% python3 -q
>>> import numpy as np
>>> import numpy.linalg as la
>>> np.set_printoptions(suppress=True, linewidth=140)
>>> rnd = lambda a: np.round(a, 2) + 0
>>> M = np.load("block8.npy")
>>> M
array([[ 1, -1,  1, -1,  1, -1,  1, -1],
       [ 1,  1,  1,  1,  1,  1,  1,  1],
       [ 1, -1,  1, -1, -1,  1, -1,  1]])
>>> other = M / la.norm(M, axis=1, keepdims=True)
>>> G = other @ other.T
>>> np.degrees(np.arccos(np.clip(G[2, 1], -1, 1)))
np.float64(90.0)
>>> rnd(G[2])
array([0., 0., 1.])
>>> other = np.array([[0]])
>>> basis = np.array([[1]])
>>> arr = np.block([[other, np.zeros((1, 1))], [np.zeros((1, 1)), basis]])
>>> arr
array([[0., 0.],
       [0., 1.]])
>>> arr[:, 0] @ arr[:, 1]
np.float64(0.0)
>>> rnd(la.svd(arr, compute_uv=False))
array([1., 0.])
>>> rnd(la.pinv(arr))
array([[0., 0.],
       [0., 1.]])
>>> rnd(la.norm(arr, axis=0))
array([0., 1.])
>>> arr @ arr.T
array([[0., 0.],
       [0., 1.]])
>>> U, s, Vh = la.svd(arr)
>>> evecs = Vh[:(s > 1e-8).sum()]
>>> rng = np.random.default_rng(3789)
>>> vec = arr[0] + 4 * arr[1] + rng.integers(2) * np.eye(2)[0]
>>> vec
array([0., 4.])
>>> rnd(la.norm(vec - evecs.T @ evecs @ vec))
np.float64(0.0)
>>> U, s, Vh = la.svd(arr)
>>> np.argmax(s[:-1] / (s[1:] + 1e-6)) + 1
np.int64(1)
>>> s
array([1., 0.])
>>> other = U[:, :1] @ np.diag(s[:1]) @ Vh[:1]
>>> other
array([[0., 0.],
       [0., 1.]])
>>> np.abs(arr - other).max()
np.float64(0.0)
>>> la.matrix_rank(other)
np.int64(1)
>>> rnd(np.sort(la.eigvals(arr)))
array([0., 1.])
>>> [int(la.matrix_rank(la.matrix_power(arr, p))) for p in range(1, 3)]
[1, 1]
>>> rnd(la.matrix_power(arr - np.diag(np.diag(arr)), 2))
array([[0., 0.],
       [0., 0.]])
>>> arr @ arr
array([[0., 0.],
       [0., 1.]])
>>> J = np.array([[0.5, 0.0, 0.5], [0.0, 0.5, 0.5], [0.5, 0.25, 0.25]])
>>> other = M + rng.integers(-2, 3, (3, 1)) @ rng.integers(-2, 3, (1, 8))
>>> other
array([[ 1, -3,  1, -1, -1, -1, -1, -1],
       [ 1,  1,  1,  1,  1,  1,  1,  1],
       [ 1,  1,  1, -1,  1,  1,  1,  1]])
>>> la.matrix_rank(other - M, tol=1e-8)
np.int64(1)
>>> other - M
array([[ 0, -2,  0,  0, -2,  0, -2,  0],
       [ 0,  0,  0,  0,  0,  0,  0,  0],
       [ 0,  2,  0,  0,  2,  0,  2,  0]])
